In [1]: import numpy as np

In [2]: from numpy import linalg as LA

In [3]: np.set_printoptions(precision=1, suppress=True, linewidth=200)

In [4]: A = np.loadtxt("m.csv", delimiter=",")

In [5]: A
Out[5]: 
array([[ 2.9,  0.4, -0.2, -0.6, -0.7,  0.6, -0.4,  1. ,  0.3],
       [ 0.4,  3.7,  0. ,  0.1,  0.1, -1.2, -0.2,  0.5, -0.2],
       [-0.2,  0. ,  3.3, -0.2, -0.2,  0.4,  0.6,  0.2, -0.1],
       [-0.6,  0.1, -0.2,  3.5,  0.5, -0.1, -0.7, -0.2,  0. ],
       [-0.7,  0.1, -0.2,  0.5,  3.2,  0. , -0.3,  0.6,  0.4],
       [ 0.6, -1.2,  0.4, -0.1,  0. ,  2.6,  0.4,  0. ,  0.1],
       [-0.4, -0.2,  0.6, -0.7, -0.3,  0.4,  2.9,  0.3, -0.5],
       [ 1. ,  0.5,  0.2, -0.2,  0.6,  0. ,  0.3,  3.9, -0.2],
       [ 0.3, -0.2, -0.1,  0. ,  0.4,  0.1, -0.5, -0.2,  3. ]])

In [6]: u = np.array([1, 0, 0, 2, 2, 3, 3, 2, 3])

In [7]: out = A + np.outer(u, np.eye(9)[8])

In [8]: LA.matrix_rank(out - A)
Out[8]: np.int64(1)

In [9]: np.round(LA.det(out) / LA.det(A), 1), round(float(1 + LA.solve(A, u)[8]), 1)
Out[9]: (np.float64(2.1), 2.1)

In [10]: out
Out[10]: 
array([[ 2.9,  0.4, -0.2, -0.6, -0.7,  0.6, -0.4,  1. ,  1.3],
       [ 0.4,  3.7,  0. ,  0.1,  0.1, -1.2, -0.2,  0.5, -0.2],
       [-0.2,  0. ,  3.3, -0.2, -0.2,  0.4,  0.6,  0.2, -0.1],
       [-0.6,  0.1, -0.2,  3.5,  0.5, -0.1, -0.7, -0.2,  2. ],
       [-0.7,  0.1, -0.2,  0.5,  3.2,  0. , -0.3,  0.6,  2.4],
       [ 0.6, -1.2,  0.4, -0.1,  0. ,  2.6,  0.4,  0. ,  3.1],
       [-0.4, -0.2,  0.6, -0.7, -0.3,  0.4,  2.9,  0.3,  2.5],
       [ 1. ,  0.5,  0.2, -0.2,  0.6,  0. ,  0.3,  3.9,  1.8],
       [ 0.3, -0.2, -0.1,  0. ,  0.4,  0.1, -0.5, -0.2,  6. ]])

In [11]: K = np.loadtxt("x.csv", delimiter=",")

In [12]: K
Out[12]: 
array([[ 0.,  0.,  1.],
       [ 0.,  1.,  0.],
       [-1.,  0.,  0.]])

In [13]: round(float(LA.eigvals(K).sum().real), 1)
Out[13]: 1.0

In [14]: round(LA.det(K[::-1]), 1)
Out[14]: np.float64(-1.0)

In [15]: np.einsum("ij,ji->", K, K)
Out[15]: np.float64(-1.0)

In [16]: np.einsum("ii->", K)
Out[16]: np.float64(1.0)

In [17]: np.poly(K)
Out[17]: array([ 1., -1.,  1., -1.])

In [18]: rng = np.random.default_rng(238)

In [19]: z = rng.permutation(3)

In [20]: z
Out[20]: array([1, 0, 2])

In [21]: out = K[z][:, z]

In [22]: round(LA.det(out), 1), np.round(LA.det(K[z]), 1)
Out[22]: (np.float64(1.0), np.float64(-1.0))

In [23]: np.sort(np.abs(LA.eigvals(out)))
Out[23]: array([1., 1., 1.])

In [24]: np.trace(out)
Out[24]: np.float64(1.0)

In [25]: out
Out[25]: 
array([[ 1.,  0.,  0.],
       [ 0.,  0.,  1.],
       [ 0., -1.,  0.]])

In [26]: u = np.array([-2, 1, 3])

In [27]: out = K + np.outer(u, np.eye(3)[0])

In [28]: out
Out[28]: 
array([[-2.,  0.,  1.],
       [ 1.,  1.,  0.],
       [ 2.,  0.,  0.]])

In [29]: LA.matrix_rank(out - K)
Out[29]: np.int64(1)

In [30]: np.flatnonzero(LA.matrix_power((K != 0) + (K.T != 0) + np.eye(3), 3)[1])
Out[30]: array([1])

In [31]: J = np.arange(32).reshape(8, 4) + 3

In [32]: J
Out[32]: 
array([[ 3,  4,  5,  6],
       [ 7,  8,  9, 10],
       [11, 12, 13, 14],
       [15, 16, 17, 18],
       [19, 20, 21, 22],
       [23, 24, 25, 26],
       [27, 28, 29, 30],
       [31, 32, 33, 34]])

In [33]: # null space of dimension 2

In [34]: left, sig, VT = LA.svd(J)

In [35]: vecs = VT[:(sig > 1e-8).sum()]

In [36]: x0 = J[6] + -3 * J[1] + rng.integers(2) * np.eye(4)[2]

In [37]: x0
Out[37]: array([6., 4., 2., 0.])

In [38]: round(float(LA.norm(x0 - vecs.T @ vecs @ x0)), 1)
Out[38]: 0.0

In [39]: vecs.T @ vecs
Out[39]: 
array([[ 0.7,  0.4,  0.1, -0.2],
       [ 0.4,  0.3,  0.2,  0.1],
       [ 0.1,  0.2,  0.3,  0.4],
       [-0.2,  0.1,  0.4,  0.7]])

In [40]: np.argsort(-LA.norm(J, axis=0).round(6), kind="stable")[:3]
Out[40]: array([3, 2, 1])

In [41]: LA.cond(J) > 100
Out[41]: np.True_

In [42]: np.allclose(J[:-1].T @ LA.lstsq(J[:-1].T, J[-1])[0], J[-1])
Out[42]: True

In [43]: LA.lstsq(J[:-1].T, J[-1])[2]
Out[43]: np.int32(2)

In [44]: np.abs(np.diag(LA.qr(J)[1])) > 1e-9
Out[44]: array([ True,  True, False, False])

In [45]: round(float(np.trace(LA.pinv(J) @ J)), 1)
Out[45]: 2.0

In [46]: np.unique(J.round(6), axis=0).shape
Out[46]: (8, 4)

In [47]: out = J[0, 0] * J[1:] - np.outer(J[1:, 0], J[0])

In [48]: out
Out[48]: 
array([[  0,  -4,  -8, -12],
       [  0,  -8, -16, -24],
       [  0, -12, -24, -36],
       [  0, -16, -32, -48],
       [  0, -20, -40, -60],
       [  0, -24, -48, -72],
       [  0, -28, -56, -84]])

In [49]: LA.matrix_rank(out), LA.matrix_rank(J)
Out[49]: (np.int64(1), np.int64(2))

In [50]: J.reshape(-1, 2)
Out[50]: 
array([[ 3,  4],
       [ 5,  6],
       [ 7,  8],
       [ 9, 10],
       [11, 12],
       [13, 14],
       [15, 16],
       [17, 18],
       [19, 20],
       [21, 22],
       [23, 24],
       [25, 26],
       [27, 28],
       [29, 30],
       [31, 32],
       [33, 34]])

In [51]: J.reshape(8, 5)
---------------------------------------------------------------------------
ValueError                                Traceback (most recent call last)
Cell In[51], line 1
----> 1 J.reshape(8, 5)

ValueError: cannot reshape array of size 32 into shape (8,5)

In [52]: t3 = J.reshape(8, 2, -1)

In [53]: np.einsum("ihd,jhd->hij", t3, t3).shape
Out[53]: (2, 8, 8)

In [54]: t3.transpose(1, 0, 2)
Out[54]: 
array([[[ 3,  4],
        [ 7,  8],
        [11, 12],
        [15, 16],
        [19, 20],
        [23, 24],
        [27, 28],
        [31, 32]],

       [[ 5,  6],
        [ 9, 10],
        [13, 14],
        [17, 18],
        [21, 22],
        [25, 26],
        [29, 30],
        [33, 34]]])

In [55]: t3.shape
Out[55]: (8, 2, 2)
